% python3 -q
>>> import numpy as np
>>> import numpy.linalg as la
>>> np.set_printoptions(precision=1, suppress=True, linewidth=140)
>>> J = np.loadtxt("a.csv", delimiter=",")
>>> J
array([[ 0.,  3.,  1.,  0., -3.,  0.],
       [ 0.,  0.,  3.,  1.,  0., -3.],
       [-3.,  0.,  0.,  3.,  1.,  0.],
       [ 0., -3.,  0.,  0.,  3.,  1.],
       [ 1.,  0., -3.,  0.,  0.,  3.],
       [ 3.,  1.,  0., -3.,  0.,  0.]])
>>> x = np.array([-2, 6, 8, -4, 7, 4])
>>> y = J @ x
>>> y
array([  5.,   8.,   1.,   7., -14.,  12.])
>>> np.round(la.solve(J.T, J[2]), 1) + 0
array([0., 0., 1., 0., 0., 0.])
>>> la.solve(J, -1 * y)
array([ 2., -6., -8.,  4., -7., -4.])
>>> la.solve(J, y + J[:, 1])
array([-2.,  7.,  8., -4.,  7.,  4.])
>>> np.allclose(J @ J.T, J.T @ J)
True
>>> (J @ J)[0]
array([ -6.,   0.,  18.,   6.,   1., -18.])
>>> M2 = np.array([[0, 3, 9, 6, 7, 9, 6, 6, 7, 7],
...     [0, 4, 8, 5, 2, 7, 5, 9, 0, 2],
...     [9, 7, 0, 5, 4, 1, 6, 0, 8, 2],
...     [5, 6, 1, 8, 0, 9, 2, 2, 5, 9],
...     [3, 0, 8, 2, 5, 6, 2, 1, 0, 1],
...     [9, 8, 4, 1, 1, 2, 4, 6, 8, 5],
...     [7, 9, 1, 5, 5, 6, 4, 0, 4, 9],
...     [0, 4, 9, 7, 3, 6, 6, 3, 8, 1],
...     [2, 4, 1, 1, 6, 0, 1, 2, 5, 5],
...     [7, 5, 2, 4, 3, 7, 8, 4, 6, 7]])
>>> M = np.tril(M2)
>>> M
array([[0, 0, 0, 0, 0, 0, 0, 0, 0, 0],
       [0, 4, 0, 0, 0, 0, 0, 0, 0, 0],
       [9, 7, 0, 0, 0, 0, 0, 0, 0, 0],
       [5, 6, 1, 8, 0, 0, 0, 0, 0, 0],
       [3, 0, 8, 2, 5, 0, 0, 0, 0, 0],
       [9, 8, 4, 1, 1, 2, 0, 0, 0, 0],
       [7, 9, 1, 5, 5, 6, 4, 0, 0, 0],
       [0, 4, 9, 7, 3, 6, 6, 3, 0, 0],
       [2, 4, 1, 1, 6, 0, 1, 2, 5, 0],
       [7, 5, 2, 4, 3, 7, 8, 4, 6, 7]])
>>> # triangular
>>> la.matrix_rank(M - M[0, 0] * np.eye(10))
np.int64(9)
>>> rng = np.random.default_rng(179)
>>> z = rng.permutation(10)
>>> z
array([4, 5, 9, 3, 7, 0, 1, 2, 8, 6])
>>> M2 = M[z][:, z]
>>> np.sort(np.abs(la.eigvals(M2)))
array([0., 0., 2., 3., 4., 4., 5., 5., 7., 8.])
>>> np.allclose(M2, M)
False
>>> r = la.matrix_rank(M)
>>> r
np.int64(9)
>>> N = la.svd(M)[2][r:].T
>>> np.allclose(M @ N, 0)
True
>>> np.round(M @ N, 1) + 0
array([[0.],
       [0.],
       [0.],
       [0.],
       [0.],
       [0.],
       [0.],
       [0.],
       [0.],
       [0.]])
>>> np.round(N @ N.T, 1) + 0
array([[ 0. ,  0. ,  0. ,  0. ,  0. ,  0. ,  0. ,  0. ,  0. ,  0. ],
       [ 0. ,  0. ,  0. ,  0. ,  0. ,  0. ,  0. ,  0. ,  0. ,  0. ],
       [ 0. ,  0. ,  0. ,  0. ,  0. ,  0. ,  0.1, -0.1,  0. ,  0. ],
       [ 0. ,  0. ,  0. ,  0. ,  0. ,  0. ,  0. ,  0. ,  0. ,  0. ],
       [ 0. ,  0. ,  0. ,  0. ,  0. ,  0. , -0.1,  0.1, -0.1,  0. ],
       [ 0. ,  0. ,  0. ,  0. ,  0. ,  0. , -0.1,  0.1, -0.1,  0. ],
       [ 0. ,  0. ,  0.1,  0. , -0.1, -0.1,  0.2, -0.3,  0.2, -0.1],
       [ 0. ,  0. , -0.1,  0. ,  0.1,  0.1, -0.3,  0.5, -0.3,  0.2],
       [ 0. ,  0. ,  0. ,  0. , -0.1, -0.1,  0.2, -0.3,  0.2, -0.1],
       [ 0. ,  0. ,  0. ,  0. ,  0. ,  0. , -0.1,  0.2, -0.1,  0.1]])
>>> [int(la.matrix_rank(M[:i])) for i in range(1, len(M) + 1)]
[0, 1, 2, 3, 4, 5, 6, 7, 8, 9]
>>> la.matrix_rank(M.T @ M), la.matrix_rank(M @ M.T)
(np.int64(9), np.int64(9))
>>> N.shape
(10, 1)
>>> (M - M.T) / 2
array([[ 0. ,  0. , -4.5, -2.5, -1.5, -4.5, -3.5,  0. , -1. , -3.5],
       [ 0. ,  0. , -3.5, -3. ,  0. , -4. , -4.5, -2. , -2. , -2.5],
       [ 4.5,  3.5,  0. , -0.5, -4. , -2. , -0.5, -4.5, -0.5, -1. ],
       [ 2.5,  3. ,  0.5,  0. , -1. , -0.5, -2.5, -3.5, -0.5, -2. ],
       [ 1.5,  0. ,  4. ,  1. ,  0. , -0.5, -2.5, -1.5, -3. , -1.5],
       [ 4.5,  4. ,  2. ,  0.5,  0.5,  0. , -3. , -3. ,  0. , -3.5],
       [ 3.5,  4.5,  0.5,  2.5,  2.5,  3. ,  0. , -3. , -0.5, -4. ],
       [ 0. ,  2. ,  4.5,  3.5,  1.5,  3. ,  3. ,  0. , -1. , -2. ],
       [ 1. ,  2. ,  0.5,  0.5,  3. ,  0. ,  0.5,  1. ,  0. , -3. ],
       [ 3.5,  2.5,  1. ,  2. ,  1.5,  3.5,  4. ,  2. ,  3. ,  0. ]])
>>> np.trace(M)
np.int64(38)
>>> round(float(np.abs(la.eigvals(M)).max()), 1)
8.0
>>> M @ M
array([[  0,   0,   0,   0,   0,   0,   0,   0,   0,   0],
       [  0,  16,   0,   0,   0,   0,   0,   0,   0,   0],
       [  0,  28,   0,   0,   0,   0,   0,   0,   0,   0],
       [ 49,  79,   8,  64,   0,   0,   0,   0,   0,   0],
       [ 97,  68,  42,  26,  25,   0,   0,   0,   0,   0],
       [ 62,  82,  17,  12,   7,   4,   0,   0,   0,   0],
       [131, 157,  73,  76,  51,  36,  16,   0,   0,   0],
       [221, 235,  88, 119,  60,  66,  42,   9,   0,   0],
       [ 49,  66,  73,  44,  71,  18,  21,  16,  25,   0],
       [227, 261, 120, 147, 131, 135, 118,  52,  72,  49]])
>>> Uu, sv, Vh = la.svd(M)
>>> V = Vh[:(sv > 1e-8).sum()]
>>> x = M[8] + 3 * M[2] + rng.integers(2) * np.eye(10)[9]
>>> x
array([29., 25.,  1.,  1.,  6.,  0.,  1.,  2.,  5.,  0.])
>>> np.round(la.norm(x - V.T @ V @ x), 1)
np.float64(0.0)
>>> f = np.array([1, 0, 0, 2, 3, 3, 3, 3, 0, 2, 0, 1, 0, 3])
>>> E = np.array([np.roll(f, i) for i in range(14)])
>>> E
array([[1, 0, 0, 2, 3, 3, 3, 3, 0, 2, 0, 1, 0, 3],
       [3, 1, 0, 0, 2, 3, 3, 3, 3, 0, 2, 0, 1, 0],
       [0, 3, 1, 0, 0, 2, 3, 3, 3, 3, 0, 2, 0, 1],
       [1, 0, 3, 1, 0, 0, 2, 3, 3, 3, 3, 0, 2, 0],
       [0, 1, 0, 3, 1, 0, 0, 2, 3, 3, 3, 3, 0, 2],
       [2, 0, 1, 0, 3, 1, 0, 0, 2, 3, 3, 3, 3, 0],
       [0, 2, 0, 1, 0, 3, 1, 0, 0, 2, 3, 3, 3, 3],
       [3, 0, 2, 0, 1, 0, 3, 1, 0, 0, 2, 3, 3, 3],
       [3, 3, 0, 2, 0, 1, 0, 3, 1, 0, 0, 2, 3, 3],
       [3, 3, 3, 0, 2, 0, 1, 0, 3, 1, 0, 0, 2, 3],
       [3, 3, 3, 3, 0, 2, 0, 1, 0, 3, 1, 0, 0, 2],
       [2, 3, 3, 3, 3, 0, 2, 0, 1, 0, 3, 1, 0, 0],
       [0, 2, 3, 3, 3, 3, 0, 2, 0, 1, 0, 3, 1, 0],
       [0, 0, 2, 3, 3, 3, 3, 0, 2, 0, 1, 0, 3, 1]])
>>> def softmax(z):
...     e = np.exp(z - z.max(axis=-1, keepdims=True))
...     return e / e.sum(axis=-1, keepdims=True)
... 
>>> np.round(softmax(E[1] + -1), 1) + 0
array([0.2, 0. , 0. , 0. , 0.1, 0.2, 0.2, 0.2, 0.2, 0. , 0.1, 0. , 0. , 0. ])
>>> np.round(softmax(E[1]), 1) + 0
array([0.2, 0. , 0. , 0. , 0.1, 0.2, 0.2, 0.2, 0.2, 0. , 0.1, 0. , 0. , 0. ])
>>> S = E @ E.T / np.sqrt(14)
>>> softmax(S).round(6).argmax(axis=1)
array([ 0,  1,  2,  3,  4,  5,  6,  7,  8,  9, 10, 11, 12, 13])
>>> np.round(softmax(S)[1] @ E, 1) + 0
array([2.9, 1. , 0. , 0. , 2. , 3. , 3. , 3. , 3. , 0.1, 2. , 0. , 1. , 0. ])
>>> arr = np.load("case12.npy")
>>> arr
array([[-1.,  1.,  0.,  0.,  0.,  0.,  0.,  0.,  0.,  0.],
       [ 0., -1.,  1.,  0.,  0.,  0.,  0.,  0.,  0.,  0.],
       [ 0.,  0., -1.,  1.,  0.,  0.,  0.,  0.,  0.,  0.],
       [ 0.,  0.,  0., -1.,  1.,  0.,  0.,  0.,  0.,  0.],
       [ 0.,  0.,  0.,  0., -1.,  1.,  0.,  0.,  0.,  0.],
       [ 0.,  0.,  0.,  0.,  0., -1.,  1.,  0.,  0.,  0.],
       [ 0.,  0.,  0.,  0.,  0.,  0., -1.,  1.,  0.,  0.],
       [ 0.,  0.,  0.,  0.,  0.,  0.,  0., -1.,  1.,  0.],
       [ 0.,  0.,  0.,  0.,  0.,  0.,  0.,  0., -1.,  1.],
       [ 0.,  0.,  0.,  0.,  0.,  0.,  0.,  0.,  0., -1.]])
>>> x = np.array([-2, -1, -1, 2, 1, 0, 2, 0, 0, 0])
>>> y = arr @ x
>>> b, lr = np.zeros(10), 1 / la.norm(arr, 2) ** 2
>>> for i in range(25):
...     b -= lr * arr.T @ (arr @ b - y)
...     if i % 5 == 0: print(i, round(la.norm(arr @ b - y), 1))
... 
0 1.8
5 1.0
10 0.7
15 0.5
20 0.4
>>> b
array([-1.7, -0.7, -0.8,  2. ,  0.9, -0.2,  1.7, -0.2, -0.2, -0.1])
>>> np.round(la.cond(arr), 1)
np.float64(13.2)
>>> X = np.load("out16.npy")
>>> X
array([[-2.,  1.,  1.,  1.,  1.,  1.],
       [ 1., -2.,  1.,  1.,  1.,  1.],
       [ 1.,  1., -2.,  1.,  1.,  1.],
       [ 1.,  1.,  1., -2.,  1.,  1.],
       [ 1.,  1.,  1.,  1., -2.,  1.],
       [ 1.,  1.,  1.,  1.,  1., -2.]])
>>> round(float(la.eigvalsh(X).min()), 1)
-3.0
>>> [round(float(la.det(X[:i, :i])), 2) + 0 for i in range(1, 7)]
[-2.0, 3.0, 0.0, -27.0, 162.0, -729.0]
>>> X @ X.T
array([[9., 0., 0., 0., 0., 0.],
       [0., 9., 0., 0., 0., 0.],
       [0., 0., 9., 0., 0., 0.],
       [0., 0., 0., 9., 0., 0.],
       [0., 0., 0., 0., 9., 0.],
       [0., 0., 0., 0., 0., 9.]])
>>> la.pinv(X)
array([[-0.2,  0.1,  0.1,  0.1,  0.1,  0.1],
       [ 0.1, -0.2,  0.1,  0.1,  0.1,  0.1],
       [ 0.1,  0.1, -0.2,  0.1,  0.1,  0.1],
       [ 0.1,  0.1,  0.1, -0.2,  0.1,  0.1],
       [ 0.1,  0.1,  0.1,  0.1, -0.2,  0.1],
       [ 0.1,  0.1,  0.1,  0.1,  0.1, -0.2]])
>>> X.T @ X
array([[9., 0., 0., 0., 0., 0.],
       [0., 9., 0., 0., 0., 0.],
       [0., 0., 9., 0., 0., 0.],
       [0., 0., 0., 9., 0., 0.],
       [0., 0., 0., 0., 9., 0.],
       [0., 0., 0., 0., 0., 9.]])
>>> la.svd(X, compute_uv=False)
array([3., 3., 3., 3., 3., 3.])
>>> X[:, 4] @ X[:, 0]
np.float64(0.0)
>>> evals, V = la.eigh(X)
>>> x = np.array([1, 7, 6, 2, 6, -2])
>>> V * np.maximum(evals, 0) @ V.T
array([[0.5, 0.5, 0.5, 0.5, 0.5, 0.5],
       [0.5, 0.5, 0.5, 0.5, 0.5, 0.5],
       [0.5, 0.5, 0.5, 0.5, 0.5, 0.5],
       [0.5, 0.5, 0.5, 0.5, 0.5, 0.5],
       [0.5, 0.5, 0.5, 0.5, 0.5, 0.5],
       [0.5, 0.5, 0.5, 0.5, 0.5, 0.5]])
>>> round(x @ X @ x / (x @ x), 1), evals[0], evals[-1]
(np.float64(0.1), np.float64(-3.0), np.float64(3.0))
>>> (np.sign(V[:, -1].round(6)) == np.sign(V[0, -1].round(6))).astype(int)
array([1, 1, 1, 1, 1, 1])
>>> feats = np.load("m.npy")
>>> feats
array([[ 3., -2.,  0.,  0.,  0.,  0.,  0.,  0.,  0.,  0.,  0.,  0.,  0.,  0.],
       [-2.,  0., -2.,  0.,  0.,  0.,  0.,  0.,  0.,  0.,  0.,  0.,  0.,  0.],
       [ 0., -2.,  0., -2.,  0.,  0.,  0.,  0.,  0.,  0.,  0.,  0.,  0.,  0.],
       [ 0.,  0., -2.,  0., -2.,  0.,  0.,  0.,  0.,  0.,  0.,  0.,  0.,  0.],
       [ 0.,  0.,  0., -2.,  0., -2.,  0.,  0.,  0.,  0.,  0.,  0.,  0.,  0.],
       [ 0.,  0.,  0.,  0., -2.,  0., -2.,  0.,  0.,  0.,  0.,  0.,  0.,  0.],
       [ 0.,  0.,  0.,  0.,  0., -2.,  1., -2.,  0.,  0.,  0.,  0.,  0.,  0.],
       [ 0.,  0.,  0.,  0.,  0.,  0., -2.,  3., -2.,  0.,  0.,  0.,  0.,  0.],
       [ 0.,  0.,  0.,  0.,  0.,  0.,  0., -2.,  1., -2.,  0.,  0.,  0.,  0.],
       [ 0.,  0.,  0.,  0.,  0.,  0.,  0.,  0., -2.,  0., -2.,  0.,  0.,  0.],
       [ 0.,  0.,  0.,  0.,  0.,  0.,  0.,  0.,  0., -2.,  1., -2.,  0.,  0.],
       [ 0.,  0.,  0.,  0.,  0.,  0.,  0.,  0.,  0.,  0., -2.,  3., -2.,  0.],
       [ 0.,  0.,  0.,  0.,  0.,  0.,  0.,  0.,  0.,  0.,  0., -2.,  2., -2.],
       [ 0.,  0.,  0.,  0.,  0.,  0.,  0.,  0.,  0.,  0.,  0.,  0., -2.,  2.]])
>>> # looks like rank 13
>>> M2 = feats + rng.integers(-2, 3, (14, 13)) @ rng.integers(-2, 3, (13, 14))
>>> M2
array([[  7., -19.,   9.,   7.,   6.,  -4.,  -3.,   3.,  -4., -10.,  11.,  -1., -15.,  -1.],
       [  9.,  -9.,  -1.,   0.,  14.,   1.,  -4.,  -7.,  -2.,  -4.,  -7.,  10.,  -1.,  -4.],
       [  7.,   4.,   7., -18.,   6., -11.,   9.,   2.,  -5.,  -1.,  -1.,  22.,   5.,   6.],
       [  1.,   0.,   5., -10., -16., -10.,  -5.,  13.,   0.,  -6.,   4.,   5., -11.,  14.],
       [ -8.,   5.,  -5.,   3.,  -9.,   9.,  -8., -22.,  -3.,   3., -14.,  -9.,  -5.,   1.],
       [  4.,  -2.,  -5.,   2.,  -8.,  -1.,  -9.,   8.,   1.,  -6.,   5.,   2.,  -5.,  -1.],
       [  6.,  -3.,  -4.,   4.,   8.,   4.,  -3., -19.,   4.,   3.,  -5.,   0.,  -2.,  -9.],
       [ -4.,   4.,  -2.,   2., -11.,   4., -13.,  -1.,   7.,  -5.,  -2.,  -7.,  -3.,   2.],
       [ -7.,  -4.,  -1.,  20.,   4.,  17.,  -2.,  -9.,  -3.,   2.,  -1., -12.,  10., -16.],
       [  6.,   0.,   1.,  -3.,  -2.,  -3.,   0.,  -4.,  -8.,   5., -12.,  -3.,  -3.,   5.],
       [ -1.,   8.,  -3.,  -1.,  -8.,   3.,  -2.,  -1.,   0.,   0.,   2.,  -1.,   3.,  -1.],
       [ -3.,  17., -11., -13.,  -2.,   1.,   7.,   3.,  11.,   9.,  -5.,   7.,  15.,   0.],
       [ 13.,   5.,  -2.,   1.,   4.,   3.,  -2.,   0.,  13.,   8.,  -9.,   0.,  16., -14.],
       [ -7.,  -2.,   4.,  -3.,   2.,  -4.,   5.,  -3.,  -4.,   0.,   4.,  -5.,  -5.,   9.]])
>>> np.abs(M2 - feats).sum(axis=1)
array([ 95.,  75., 104., 100., 108.,  55.,  75.,  70., 109.,  51.,  35., 101.,  88.,  53.])
>>> la.matrix_rank(M2 - feats, tol=1e-8)
np.int64(13)
